% python3 -q
>>> import numpy as np
>>> np.set_printoptions(suppress=True, linewidth=120)
>>> def tidy(a):
...     return np.round(a, 2) + 0
... 
>>> m1 = np.loadtxt("case18.csv", delimiter=",")
>>> tidy(m1)
array([[ 0.88, -0.46,  1.54, -0.74,  0.33],
       [ 1.56,  0.39, -0.47,  0.15, -1.08],
       [-0.68,  0.91,  1.14,  0.5 , -1.08],
       [ 0.49,  1.4 ,  0.12,  0.52,  1.23],
       [ 0.29, -0.92,  0.34,  1.71,  0.18]])
>>> x = np.array([-4, -3, 8, 6, -3])
>>> target = m1 @ x
>>> tidy(target)
array([ 4.72, -7.03, 15.33, -5.75, 14.02])
>>> tidy(np.linalg.solve(m1, m1[:, 1]))
array([0., 1., 0., 0., 0.])
>>> x = np.array([2, 0, 1, -3, 1])
>>> h = np.maximum(m1 @ x, 0)
>>> tidy(m1 * (h > 1e-9)[:, None])
array([[ 0.88, -0.46,  1.54, -0.74,  0.33],
       [ 1.56,  0.39, -0.47,  0.15, -1.08],
       [ 0.  ,  0.  ,  0.  ,  0.  ,  0.  ],
       [ 0.49,  1.4 ,  0.12,  0.52,  1.23],
       [ 0.  ,  0.  ,  0.  ,  0.  ,  0.  ]])
>>> tidy(np.tanh(m1 @ x))
array([ 1.  ,  0.81, -0.99,  0.65, -1.  ])
>>> tidy(np.maximum(m1 @ (3 * x), 0))
array([17.53,  3.37,  0.  ,  2.31,  0.  ])
>>> np.flatnonzero(h > 1e-9)
array([0, 1, 3])
>>> tidy(m1.T @ h)
array([ 7.26, -1.17,  8.54, -3.75,  1.69])
>>> tidy(np.maximum(m1 @ x, 0) - np.maximum(-m1 @ x, 0))
array([ 5.84,  1.12, -2.8 ,  0.77, -4.02])
>>> tidy(h)
array([5.84, 1.12, 0.  , 0.77, 0.  ])
>>> tidy(np.abs(np.linalg.eigvals(m1)).max())
np.float64(2.0)
>>> tidy((m1 + m1.T) / 2)
array([[ 0.88,  0.55,  0.43, -0.13,  0.31],
       [ 0.55,  0.39,  0.22,  0.77, -1.  ],
       [ 0.43,  0.22,  1.14,  0.31, -0.37],
       [-0.13,  0.77,  0.31,  0.52,  1.47],
       [ 0.31, -1.  , -0.37,  1.47,  0.18]])
>>> C2 = m1.T @ m1
>>> np.allclose(C2, C2.T)
True
>>> tidy(np.diag(C2))
array([4., 4., 4., 4., 4.])
>>> np.trace(C2), tidy((m1 ** 2).sum())
(np.float64(20.0), np.float64(20.0))
>>> (m1 @ m1.T).shape
(5, 5)
>>> tidy(np.linalg.eigvalsh(C2)[::-1])
array([4., 4., 4., 4., 4.])
>>> rng = np.random.default_rng(226067)
>>> idx = rng.permutation(5)
>>> B = m1[:, idx] * rng.choice([-1, 1], 5)
>>> tidy(B)
array([[ 0.88, -0.33, -0.74,  1.54,  0.46],
       [ 1.56,  1.08,  0.15, -0.47, -0.39],
       [-0.68,  1.08,  0.5 ,  1.14, -0.91],
       [ 0.49, -1.23,  0.52,  0.12, -1.4 ],
       [ 0.29, -0.18,  1.71,  0.34,  0.92]])
>>> left, _, vt = np.linalg.svd(m1.T @ B)
>>> tidy(left @ vt)
array([[ 1.,  0.,  0.,  0.,  0.],
       [ 0.,  0.,  0.,  0., -1.],
       [ 0.,  0.,  0.,  1.,  0.],
       [ 0.,  0.,  1.,  0.,  0.],
       [ 0., -1.,  0.,  0.,  0.]])
